% python3 -q
>>> import numpy as np
>>> from numpy import linalg as LA
>>> np.set_printoptions(precision=3, suppress=True, linewidth=200, sign=" ")
>>> m1 = np.array([[0, 0, 0],
...     [5, 8, 7],
...     [0, 0, 0],
...     [0, 0, 0],
...     [0, 0, 0],
...     [5, 8, 7],
...     [4, 5, 8],
...     [0, 0, 0],
...     [5, 8, 7],
...     [0, 0, 0],
...     [5, 4, 5],
...     [4, 5, 8],
...     [4, 5, 8],
...     [5, 4, 5],
...     [0, 0, 0],
...     [0, 0, 0],
...     [0, 0, 0],
...     [5, 4, 5],
...     [4, 5, 8],
...     [0, 0, 0],
...     [5, 8, 7]])
>>> Ac = m1 - m1.mean(axis=0)
>>> vecs = LA.svd(Ac)[2][:1]
>>> out = Ac - Ac @ vecs.T @ vecs
>>> (Ac @ vecs.T).std(axis=0)
array([ 5.149])
>>> np.diag(vecs.T @ vecs)
array([ 0.193,  0.357,  0.449])
>>> out.std(axis=0)
array([ 0.596,  0.688,  0.655])
>>> Ac = m1 - m1.mean(axis=0)
>>> U, sigma, vt = LA.svd(Ac, full_matrices=False)
>>> np.abs(vt[-1])
array([ 0.892,  0.375,  0.251])
>>> np.abs(U[:, 0]).argmax()
np.int64(1)
>>> vt[0] * np.sign(vt[0, np.abs(vt[0]).argmax()])
array([ 0.44 ,  0.598,  0.67 ])
>>> np.searchsorted(np.cumsum(sigma ** 2) / (sigma ** 2).sum(), 0.9) + 1
np.int64(1)
>>> sigma ** 2 / (sigma ** 2).sum()
array([ 0.955,  0.03 ,  0.016])
>>> LA.matrix_rank(Ac)
np.int64(3)
>>> Z = m1[[7, 17]].astype(float)
>>> for _ in range(3):
...     lab = LA.norm(m1[:, None] - Z, axis=-1).argmin(axis=1)
...     Z = np.array([m1[lab == j].mean(axis=0) for j in range(2)])
... 
>>> lab
array([ 0,  1,  0,  0,  0,  1,  1,  0,  1,  0,  1,  1,  1,  1,  0,  0,  0,  1,  1,  0,  1])
>>> print(np.bincount(lab))
[ 10  11]
>>> print(Z)
[[ 0.     0.     0.   ]
 [ 4.636  5.818  6.818]]
>>> Z[1] - Z[0]
array([ 4.636,  5.818,  6.818])
>>> LA.lstsq(Z[:-1].T, Z[-1])[2]
np.int32(0)
>>> Z @ LA.pinv(Z) @ Z
array([[ 0.   ,  0.   ,  0.   ],
       [ 4.636,  5.818,  6.818]])
>>> np.allclose(Z[:-1].T @ LA.lstsq(Z[:-1].T, Z[-1])[0], Z[-1])
False
>>> lab = m1[:, 1] > np.median(m1[:, 1])
>>> f = m1[lab].mean(axis=0) - m1[~lab].mean(axis=0)
>>> np.round((((m1 - m1.mean(axis=0)) @ f > 0) == lab).mean(), 3)
np.float64(0.857)
>>> print(np.argsort(-np.abs(f).round(6), kind="stable"))
[ 2  1  0]
>>> K = np.array([[0.5, 1.7, -0.9, 1.2],
...     [-1.9, 0.3, 0.3, 0.6],
...     [0.1, 0.0, 4.5, 0.1],
...     [0.7, -1.2, -2.7, 1.8]])
>>> print(K)
[[ 0.5  1.7 -0.9  1.2]
 [-1.9  0.3  0.3  0.6]
 [ 0.1  0.   4.5  0.1]
 [ 0.7 -1.2 -2.7  1.8]]
>>> f, r1 = K[3], K[0]
>>> print(f @ f)
12.46
>>> p = (f @ r1) / (f @ f) * f
>>> (r1 - p) @ f
np.float64(0.0)
>>> print(LA.matrix_rank(np.outer(f, r1)))
1
>>> p
array([ 0.163, -0.279, -0.628,  0.419])
>>> round(float(LA.norm(f + r1) ** 2 + LA.norm(f - r1) ** 2), 3)
35.7
>>> J = np.array([[-1, 0, -5], [-5, 0, 0], [0, 0, 0]])
>>> J
array([[-1,  0, -5],
       [-5,  0,  0],
       [ 0,  0,  0]])
>>> LA.matrix_rank(J, rtol=0.1)
np.int64(2)
>>> LA.cond(J) > 100
np.True_
>>> np.argsort(-LA.norm(J, axis=0).round(6), kind="stable")[:3]
array([ 0,  2,  1])
>>> np.round(LA.norm(J, 2) / LA.norm(J), 3)
np.float64(0.774)
>>> rng = np.random.default_rng(9145)
>>> lab = rng.permutation(3)
>>> print(lab)
[ 2  0  1]
>>> out = J[lab][:, lab]
>>> np.diag(out)
array([ 0, -1,  0])
>>> np.trace(out)
np.int64(-1)
>>> print(np.sort(np.abs(LA.eigvals(out))))
[ 0.  0.  1.]
>>> round(float(LA.det(out)), 3), round(LA.det(J[lab]), 3)
(0.0, np.float64(0.0))
>>> np.allclose(out, J)
False
>>> out = np.array([[0, 1, 1, 3], [3, 3, 0, 1], [0, 3, 0, 0], [2, 0, 0, 2]])
>>> arr = out.T @ out
>>> arr
array([[ 13,   9,   0,   7],
       [  9,  19,   1,   6],
       [  0,   1,   1,   3],
       [  7,   6,   3,  14]])
>>> U, sigma, vt = LA.svd(arr)
>>> np.argmax(sigma[:-1] / (sigma[1:] + 1e-6)) + 1
np.int64(3)
>>> out = U[:, :3] @ np.diag(sigma[:3]) @ vt[:3]
>>> round(float(np.abs(arr - out).max()), 3)
0.068
>>> print(round(float(LA.norm(arr - out) / LA.norm(arr)), 3))
0.002
>>> out
array([[12.997,  9.001, -0.013,  7.004],
       [ 9.001, 19.   ,  1.004,  5.999],
       [-0.013,  1.004,  0.932,  3.02 ],
       [ 7.004,  5.999,  3.02 , 13.994]])
>>> np.round(LA.norm(arr - out, 2), 3), np.round(sigma[3], 3)
(np.float64(0.076), np.float64(0.076))
>>> LA.matrix_rank(arr, rtol=0.05)
np.int64(3)
>>> Q = arr.astype(float).copy()
>>> for j in range(4):
...     Q[:, j] -= Q[:, :j] @ (Q[:, :j].T @ Q[:, j])
...     Q[:, j] /= LA.norm(Q[:, j])
... 
>>> print(np.round(Q.T @ Q, 3) + 0)
[[ 1.  0.  0.  0.]
 [ 0.  1.  0.  0.]
 [ 0.  0.  1.  0.]
 [ 0.  0.  0.  1.]]
>>> np.round(Q.T @ arr, 3) + 0
array([[17.292, 19.084,  1.735, 14.053],
       [ 0.   , 10.714,  0.456, -0.391],
       [ 0.   ,  0.   ,  2.79 ,  9.606],
       [ 0.   ,  0.   ,  0.   ,  0.279]])
>>> out = LA.inv(arr)
>>> np.round(LA.cond(arr), 3)
np.float64(401.07)
>>> round(LA.det(arr) * LA.det(out), 3)
np.float64(1.0)
>>> np.round(LA.slogdet(arr)[0], 3)
np.float64(1.0)
>>> out
array([[ 0.563, -0.167,  2.229, -0.688],
       [-0.167,  0.111, -0.611,  0.167],
       [ 2.229, -0.611, 11.674, -3.354],
       [-0.688,  0.167, -3.354,  1.063]])
>>> LA.det(arr) * out
array([[  81.,  -24.,  321.,  -99.],
       [ -24.,   16.,  -88.,   24.],
       [ 321.,  -88., 1681., -483.],
       [ -99.,   24., -483.,  153.]])
>>> (np.abs(out) > 1e-9).astype(int)
array([[ 1,  1,  1,  1],
       [ 1,  1,  1,  1],
       [ 1,  1,  1,  1],
       [ 1,  1,  1,  1]])
>>> np.round(arr @ out, 3) + 0
array([[ 1.,  0.,  0.,  0.],
       [ 0.,  1.,  0.,  0.],
       [ 0.,  0.,  1.,  0.],
       [ 0.,  0.,  0.,  1.]])
>>> print(np.allclose(out, arr.T))
False
>>> np.round(LA.inv(out), 3) + 0
array([[ 13.,   9.,   0.,   7.],
       [  9.,  19.,   1.,   6.],
       [  0.,   1.,   1.,   3.],
       [  7.,   6.,   3.,  14.]])
>>> w, vecs = LA.eig(out)
>>> print(np.sort(LA.eigvals(LA.inv(out))))
[  0.076   5.934  10.402  30.587]
>>> w
array([ 13.112,   0.169,   0.033,   0.096])
>>> np.round(out @ vecs[:, 0] - w[0] * vecs[:, 0], 3) + 0
array([ 0.,  0.,  0.,  0.])
>>> np.sort(LA.eigvals(out @ out))
array([   0.001,    0.009,    0.028,  171.935])
>>> round(np.prod(w), 3)
np.float64(0.007)
>>> F = np.array([[3, -1, -1, 2], [-3, -1, -3, -2], [1, 3, -3, -2], [-3, -3, -1, 3]])
>>> print(F)
[[ 3 -1 -1  2]
 [-3 -1 -3 -2]
 [ 1  3 -3 -2]
 [-3 -3 -1  3]]
>>> f = np.array([-5, -1, -3, 0])
>>> out = F + np.outer(f, np.eye(4)[0])
>>> np.round(LA.det(out) / LA.det(F), 3), np.round(1 + LA.solve(F, f)[0], 3)
(np.float64(-0.022), np.float64(-0.022))
>>> LA.matrix_rank(out - F)
np.int64(1)
>>> x0 = np.array([2, 0, 2, 0])
>>> rhs = F @ x0
>>> rhs
array([  4, -12,  -4,  -8])
>>> print(np.round(LA.solve(F, -2 * rhs), 3) + 0)
[-4.  0. -4.  0.]
>>> LA.solve(F.T, F[1])
array([ 0.,  1.,  0.,  0.])
>>> lab = rng.permutation(4)
>>> out = F[:, lab] * rng.choice([-1, 1], 4)
>>> out
array([[-1, -3, -2,  1],
       [-3,  3,  2,  1],
       [-3, -1,  2, -3],
       [-1,  3, -3,  3]])
>>> U, _, vt = LA.svd(F.T @ out)
>>> lab
array([ 2,  0,  3,  1])
>>> X = np.loadtxt("dump.csv", delimiter=",")
>>> X
array([[-0.851, -0.753, -0.983],
       [ 0.178,  0.139,  0.327],
       [-0.937, -0.869, -0.997],
       [ 0.558,  0.454,  0.831],
       [ 0.617,  0.508,  0.876],
       [-0.793, -0.686, -0.967],
       [-0.558, -0.454, -0.831],
       [ 0.874,  0.782,  0.988],
       [-0.264, -0.207, -0.47 ],
       [ 0.617,  0.508,  0.876],
       [-0.716, -0.604, -0.935],
       [-0.851, -0.753, -0.983],
       [-0.09 , -0.07 , -0.168],
       [ 0.   ,  0.   ,  0.   ],
       [-0.874, -0.782, -0.988],
       [-0.178, -0.139, -0.327],
       [ 0.493,  0.397,  0.77 ],
       [-0.493, -0.397, -0.77 ],
       [-0.558, -0.454, -0.831],
       [ 0.264,  0.207,  0.47 ],
       [-0.894, -0.808, -0.991],
       [-0.493, -0.397, -0.77 ],
       [ 0.937,  0.869,  0.997]])
>>> # rows 4 and 9 are equal
>>> Ac = X - X.mean(axis=0)
>>> U, sigma, vt = LA.svd(Ac, full_matrices=False)
>>> sigma
array([ 5.351,  0.482,  0.021])
>>> LA.matrix_rank(Ac)
np.int64(3)
>>> np.round((sigma ** 2).sum() ** 2 / (sigma ** 4).sum(), 3)
np.float64(1.016)
>>> x0 = np.array([0, 2, 2])
>>> rhs = X @ x0
>>> np.round(LA.lstsq(X, rhs)[0], 3) + 0
array([ 0.,  2.,  2.])
>>> np.round(LA.pinv(X) @ X, 3) + 0
array([[ 1.,  0.,  0.],
       [ 0.,  1.,  0.],
       [ 0.,  0.,  1.]])
>>> rhs = rhs + 0.1 * rng.normal(size=23)
>>> rhs
array([-3.545,  1.022, -3.812,  2.617,  2.757, -3.288, -2.634,  3.603, -1.35 ,  2.734, -2.868, -3.417, -0.431, -0.114, -3.56 , -0.826,  2.296, -2.504, -2.433,  1.506, -3.634, -2.27 ,  3.648])
>>> coef, *_ = LA.lstsq(X, rhs)
>>> coef
array([-3.751,  5.263,  2.726])
>>> np.round(X.T @ (rhs - X @ coef), 3) + 0
array([ 0.,  0.,  0.])
